>>> import numpy as np
>>> import numpy.linalg as la
>>> np.set_printoptions(suppress=True, linewidth=140)
>>> mat = np.load("x.npy")
>>> mat
array([[ 1,  0,  0,  0],
       [-2,  1,  0,  0],
       [-2, -2,  1,  0],
       [ 2,  1,  1,  1]])
>>> mat @ mat
array([[ 1,  0,  0,  0],
       [-4,  1,  0,  0],
       [ 0, -4,  1,  0],
       [ 0,  0,  2,  1]])
>>> np.round(np.sort(la.eigvals(mat)), 1)
array([1., 1., 1., 1.])
>>> la.matrix_rank(mat - mat[0, 0] * np.eye(4))
np.int64(3)
>>> [int(la.matrix_rank(la.matrix_power(mat, p))) for p in range(1, 5)]
[4, 4, 4, 4]
>>> np.trace(mat)
np.int64(4)
>>> np.allclose(mat @ mat.T, mat.T @ mat)
False
>>> np.allclose(mat, mat.T)
False
>>> round(float(la.det(mat)), 1)
1.0
>>> def softmax(z):
...     e = np.exp(z - z.max(axis=-1, keepdims=True))
...     return e / e.sum(axis=-1, keepdims=True)
... 
>>> np.round(softmax(10 * mat[0]), 1) + 0
array([1., 0., 0., 0.])
>>> softmax(mat).sum(axis=1)
array([1., 1., 1., 1.])
>>> np.round(softmax(mat[0]), 1)
array([0.5, 0.2, 0.2, 0.2])
>>> scores = mat @ mat.T / np.sqrt(4)
>>> softmax(scores).round(6).argmax(axis=1)
array([3, 1, 2, 3])
>>> np.round(softmax(scores + np.triu(np.full(scores.shape, -np.inf), 1)), 1) + 0
array([[1. , 0. , 0. , 0. ],
       [0. , 1. , 0. , 0. ],
       [0. , 0. , 1. , 0. ],
       [0.1, 0. , 0. , 0.9]])
>>> np.round(softmax(scores), 1) + 0
array([[0.3, 0.1, 0.1, 0.5],
       [0. , 0.8, 0.2, 0. ],
       [0. , 0. , 1. , 0. ],
       [0.1, 0. , 0. , 0.9]])
>>> np.round(np.abs(la.svd(mat)[2][-1]), 1)
array([0.1, 0.2, 0.5, 0.8])
>>> np.argsort(-la.norm(mat, axis=0).round(6), kind="stable")[:3]
array([0, 1, 2])
>>> round(float(la.norm(mat, 2) / la.norm(mat)), 1)
0.8
>>> F = np.array([[4.0, 1.0, 0.0, 0.0],
...     [0.0, 4.0, 1.0, 0.0],
...     [0.0, 0.0, 4.0, 1.0],
...     [0.0, 0.0, 0.0, 4.0]])
>>> np.trace(F)
np.float64(16.0)
>>> np.allclose(F, F.T)
False
>>> u = np.array([-1, -1])
>>> np.correlate(F[2], F[1], "full")
array([ 0.,  0.,  0.,  4., 17.,  4.,  0.])
>>> rng = np.random.default_rng(196471)
>>> z = rng.permutation(4)
>>> z
array([0, 2, 1, 3])
>>> other = F[z][:, z]
>>> np.round(la.det(other), 1), round(la.det(F[z]), 1)
(np.float64(256.0), np.float64(-256.0))
>>> np.allclose(other, F)
False
>>> ev, V = la.eig(mat)
>>> np.round(np.sort(la.eigvals(la.inv(mat))), 1)
array([1., 1., 1., 1.])
>>> np.round(np.sort(la.eigvals(mat @ mat)), 1)
array([1., 1., 1., 1.])
>>> mat @ V[:, 0] - ev[0] * V[:, 0]
array([0., 0., 0., 0.])
>>> np.prod(ev)
np.float64(1.0)
>>> np.round(np.sort(la.eigvals(mat.T)), 1)
array([1., 1., 1., 1.])
>>> ev
array([1., 1., 1., 1.])
>>> feats = 0.5 ** np.abs(np.subtract.outer(np.arange(3), np.arange(3)))
>>> feats.round(1)
array([[1. , 0.5, 0.2],
       [0.5, 1. , 0.5],
       [0.2, 0.5, 1. ]])
>>> np.round(la.det(feats.T), 1)
np.float64(0.6)
>>> np.round(la.eigvals(feats), 1)
array([1.8, 0.7, 0.4])
>>> round(float(la.det(feats[::-1])), 1)
-0.6
>>> A = np.load("mat.npy")
>>> A
array([[ 77, -14,  75,  70],
       [-14,  56,  -6,  14],
       [ 75,  -6, 126,  39],
       [ 70,  14,  39,  98]])
>>> ang = np.radians(83)
>>> Rm = np.eye(4)
>>> Rm[0, 0] = Rm[2, 2] = np.cos(ang)
>>> Rm[0, 2], Rm[2, 0] = -np.sin(ang), np.sin(ang)
>>> Rm.round(1)
array([[ 0.1,  0. , -1. ,  0. ],
       [ 0. ,  1. ,  0. ,  0. ],
       [ 1. ,  0. ,  0.1,  0. ],
       [ 0. ,  0. ,  0. ,  1. ]])
>>> other = A @ Rm.T
>>> np.allclose(la.norm(A, axis=1), la.norm(other, axis=1))
True
>>> np.abs(np.diag(la.qr(A)[1])) > 1e-9
array([ True,  True,  True, False])
>>> np.allclose(A[:-1].T @ la.lstsq(A[:-1].T, A[-1])[0], A[-1])
True
>>> np.round(np.poly(A), 1) + 0
array([      1.,    -357.,   33978., -945945.,       0.])
>>> round(la.det(A.T), 1)
np.float64(-0.0)
>>> np.round(la.eigvals(A), 1) + 0
array([224.3,   0. ,  52.8,  79.9])
>>> ev, V = la.eigh(A)
>>> np.unique(ev.round(6) + 0, return_counts=True)[1]
array([1, 1, 1, 1])
>>> round(float(ev.sum()), 1), np.trace(A)
(357.0, np.int64(357))
>>> (ev > 1e-8).sum(), (ev < -1e-8).sum()
(np.int64(3), np.int64(0))
>>> np.round(V @ np.diag(ev) @ V.T, 1)
array([[ 77., -14.,  75.,  70.],
       [-14.,  56.,  -6.,  14.],
       [ 75.,  -6., 126.,  39.],
       [ 70.,  14.,  39.,  98.]])
>>> X = np.loadtxt("dump.csv", delimiter=",")
>>> X
array([[-1.6,  0.4,  0.8,  0.8],
       [-0.9, -0.2,  1.8,  1.1],
       [ 1. , -0.6,  0.1,  1.5],
       [ 0.1,  1. ,  0.1,  1.6]])
>>> round(la.det(X[::-1]), 1)
np.float64(-4.5)
>>> np.kron(np.eye(2, dtype=int), X)
array([[-1.6,  0.4,  0.8,  0.8, -0. ,  0. ,  0. ,  0. ],
       [-0.9, -0.2,  1.8,  1.1, -0. , -0. ,  0. ,  0. ],
       [ 1. , -0.6,  0.1,  1.5,  0. , -0. ,  0. ,  0. ],
       [ 0.1,  1. ,  0.1,  1.6,  0. ,  0. ,  0. ,  0. ],
       [-0. ,  0. ,  0. ,  0. , -1.6,  0.4,  0.8,  0.8],
       [-0. , -0. ,  0. ,  0. , -0.9, -0.2,  1.8,  1.1],
       [ 0. , -0. ,  0. ,  0. ,  1. , -0.6,  0.1,  1.5],
       [ 0. ,  0. ,  0. ,  0. ,  0.1,  1. ,  0.1,  1.6]])
>>> np.round(np.poly(X), 1)
array([ 1. ,  0.1, -3.3, -5. , -4.5])
>>> round(float(la.eigvals(X).sum().real), 1)
-0.1
>>> round(float(np.einsum("ii->", X)), 1)
-0.1
>>> round(la.det(2 * X), 1), round(la.det(X), 1)
(np.float64(-72.2), np.float64(-4.5))
>>> gram = X.T @ X
>>> np.allclose(gram, gram.T)
True
>>> np.round(np.diag(gram), 1)
array([4.4, 1.6, 3.9, 6.7])
>>> other = np.array([[3, 3, -1], [1, -3, 3], [1, -3, 1], [0, -3, -1]])
>>> np.vstack([X, other.T]).shape
(7, 4)
>>> np.round(np.einsum("ik,kj->ji", X, other), 1)
array([[ -3.6,  -1.1,   2.5,   1.4],
       [-10.8, -10.8,   0. ,  -7.8],
       [  2.8,   1. ,  -4.2,   1.4]])
>>> np.round(np.einsum("ij->j", X), 1)
array([-1.4,  0.6,  2.8,  5. ])
